>>> import numpy as np
>>> np.set_printoptions(precision=2, suppress=True, linewidth=120)
>>> def rnd(a):
...     return np.round(a, 2) + 0
... 
>>> F = np.load("arr.npy")
>>> F
array([[ 0, -6,  0,  0, -8,  0,  0,  0,  0, -6,  0,  0,  0],
       [ 0,  0,  0,  0,  0,  2,  0,  0,  0,  0,  0,  0,  0],
       [ 0, -4,  0,  0, -3,  5,  0,  0,  0, -2,  0,  0,  0],
       [ 0,  5,  0,  0,  0, -2, -2,  0,  0,  0,  0,  0,  3],
       [ 0, -7,  0, -4,  0,  0,  0,  0,  0,  5, -2, -1,  0],
       [ 6,  0, -2,  0,  0,  0,  0,  0, -5,  0,  9,  3,  6],
       [ 0,  7,  1, -6,  0, -5,  0,  0,  0,  4, -6,  0,  0],
       [ 0,  0, -2,  0,  0, -6,  0,  7, -2,  0,  0,  0,  0],
       [ 0,  0,  0,  0,  2, -8,  0,  0,  0,  0,  0,  0, -2]])
>>> left, sv = np.linalg.svd(F)
Traceback (most recent call last):
  File "<python-input-5>", line 1, in <module>
    left, sv = np.linalg.svd(F)
    ^^^^^^^^
ValueError: too many values to unpack (expected 2)
>>> left, sv, Vh = np.linalg.svd(F, full_matrices=False)
>>> rnd(sv)
array([17.52, 14.5 , 11.35,  9.73,  8.17,  5.76,  2.95,  0.66,  0.11])
>>> np.allclose(left * sv @ Vh, F)
True
>>> m1 = np.array([[0.9, -0.6, 0.7, 0.0, 1.0, -1.1, 0.5],
...     [-1.2, 0.0, -0.7, 1.0, -1.0, -0.3, 1.2],
...     [-1.4, -0.2, 0.2, 0.1, -0.2, -0.3, 1.4],
...     [-0.6, -1.5, -0.1, -1.8, -1.0, -1.0, 1.0],
...     [0.6, -0.1, -0.7, 0.1, 0.7, 0.2, -1.1],
...     [-0.3, -1.4, -1.4, -0.3, -0.1, 0.3, -0.2],
...     [-1.2, 0.0, -0.1, 0.6, -1.5, 0.6, -0.4]])
>>> other = np.linalg.inv(m1)
>>> rnd(np.linalg.cond(m1))
np.float64(11.33)
>>> (np.abs(other) > 1e-9).astype(int)
array([[1, 1, 1, 1, 1, 1, 1],
       [1, 1, 1, 1, 1, 1, 1],
       [1, 1, 1, 1, 1, 1, 1],
       [1, 1, 1, 1, 1, 1, 1],
       [1, 1, 1, 1, 1, 1, 1],
       [1, 1, 1, 1, 1, 1, 1],
       [1, 1, 1, 1, 1, 1, 1]])
>>> rnd(m1 @ other)
array([[1., 0., 0., 0., 0., 0., 0.],
       [0., 1., 0., 0., 0., 0., 0.],
       [0., 0., 1., 0., 0., 0., 0.],
       [0., 0., 0., 1., 0., 0., 0.],
       [0., 0., 0., 0., 1., 0., 0.],
       [0., 0., 0., 0., 0., 1., 0.],
       [0., 0., 0., 0., 0., 0., 1.]])
>>> np.allclose(other, m1.T)
False
>>> left, sv, Vh = np.linalg.svd(m1, full_matrices=False)
>>> rnd(sv / sv[0])
array([1.  , 0.81, 0.65, 0.43, 0.22, 0.18, 0.09])
>>> rnd(np.cumsum(sv ** 2) / np.sum(sv ** 2))
array([0.43, 0.7 , 0.88, 0.96, 0.98, 1.  , 1.  ])
>>> rnd(np.sqrt((sv ** 2).sum())), rnd(np.linalg.norm(m1))
(np.float64(5.83), np.float64(5.83))
>>> rnd(left.T @ left)
array([[1., 0., 0., 0., 0., 0., 0.],
       [0., 1., 0., 0., 0., 0., 0.],
       [0., 0., 1., 0., 0., 0., 0.],
       [0., 0., 0., 1., 0., 0., 0.],
       [0., 0., 0., 0., 1., 0., 0.],
       [0., 0., 0., 0., 0., 1., 0.],
       [0., 0., 0., 0., 0., 0., 1.]])
>>> rnd(np.abs(Vh[0]))
array([0.61, 0.27, 0.13, 0.09, 0.53, 0.12, 0.49])
>>> np.abs(left[:, 0]).round(6).argmax()
np.int64(3)
>>> left.shape, sv.shape, Vh.shape
((7, 7), (7,), (7, 7))
>>> (sv > 1e-8).sum()
np.int64(7)
>>> J = np.load("x.npy")
>>> J
array([[ 1, -1,  1, -1, -1,  1, -1,  1],
       [ 1, -1, -1,  1,  1, -1, -1,  1],
       [ 1,  1,  1,  1, -1, -1, -1, -1],
       [ 1,  1, -1, -1,  1,  1, -1, -1],
       [ 1,  1, -1, -1, -1, -1,  1,  1],
       [ 1, -1, -1,  1, -1,  1,  1, -1],
       [ 1, -1,  1, -1,  1, -1,  1, -1],
       [ 1,  1,  1,  1,  1,  1,  1,  1]])
>>> other = np.array([[3, 1, 5],
...     [5, 2, 0],
...     [5, 0, 1],
...     [2, 1, 2],
...     [3, 1, 2],
...     [5, 4, 1],
...     [0, 3, 2],
...     [4, 5, 1]])
>>> J @ other
array([[ 7,  3,  2],
       [-3, -1,  6],
       [ 3, -9,  2],
       [ 5, -1,  2],
       [-3,  5,  2],
       [-7,  1,  6],
       [-5, -7,  6],
       [27, 17, 14]])
>>> np.vstack([J, other.T]).shape
(11, 8)
>>> np.linalg.matrix_rank(J @ other)
np.int64(3)
>>> np.linalg.matrix_rank(np.vstack([J, other.T]))
np.int64(8)
>>> np.einsum("ik,kj->ji", J, other)
array([[ 7, -3,  3,  5, -3, -7, -5, 27],
       [ 3, -1, -9, -1,  5,  1, -7, 17],
       [ 2,  6,  2,  2,  2,  6,  6, 14]])
>>> J.sum(axis=0)
array([8, 0, 0, 0, 0, 0, 0, 0])
>>> np.linalg.rank(J)
Traceback (most recent call last):
  File "<python-input-33>", line 1, in <module>
    np.linalg.rank(J)
    ^^^^^^^^^^^^^^
AttributeError: module 'numpy.linalg' has no attribute 'rank'
>>> rnd(np.linalg.norm(J))
np.float64(8.0)
>>> x0 = np.array([1, -1, 2, 2, 0, -2, -2, 2])
>>> y = J @ x0
>>> y
array([ 4,  8,  6, -6, -2, -4,  0,  2])
>>> rnd(np.linalg.solve(J, y))
array([ 1., -1.,  2.,  2.,  0., -2., -2.,  2.])
>>> rnd(np.linalg.solve(J, 3 * y))
array([ 3., -3.,  6.,  6.,  0., -6., -6.,  6.])
>>> rnd(np.linalg.solve(J, J[:, 6]))
array([0., 0., 0., 0., 0., 0., 1., 0.])
>>> x0 = np.array([3, 8, 4, 3, 4, 9, 6, 9])
>>> J @ np.ones(8)
array([0., 0., 0., 0., 0., 0., 0., 8.])
>>> (J * x0).sum(axis=1)
array([  4,  -8, -10,   2,   6,  -4, -12,  46])
>>> np.sign((J @ x0).round(6))
array([ 1, -1, -1,  1,  1, -1, -1,  1])
>>> np.linalg.norm(J @ x0) <= np.linalg.norm(J, 2) * np.linalg.norm(x0) + 1e-9
np.True_
>>> J @ np.eye(8)[4]
array([-1.,  1., -1.,  1., -1., -1.,  1.,  1.])
>>> np.einsum("ij,j->i", J, x0)
array([  4,  -8, -10,   2,   6,  -4, -12,  46])
>>> q, V = np.linalg.qr(J[:, :1])[0], np.linalg.qr(J[:, 1:])[0]
>>> sv = np.linalg.svd(q.T @ V, compute_uv=False)
>>> (sv > 0.9).sum()
np.int64(0)
>>> rnd(sv)
array([0.])
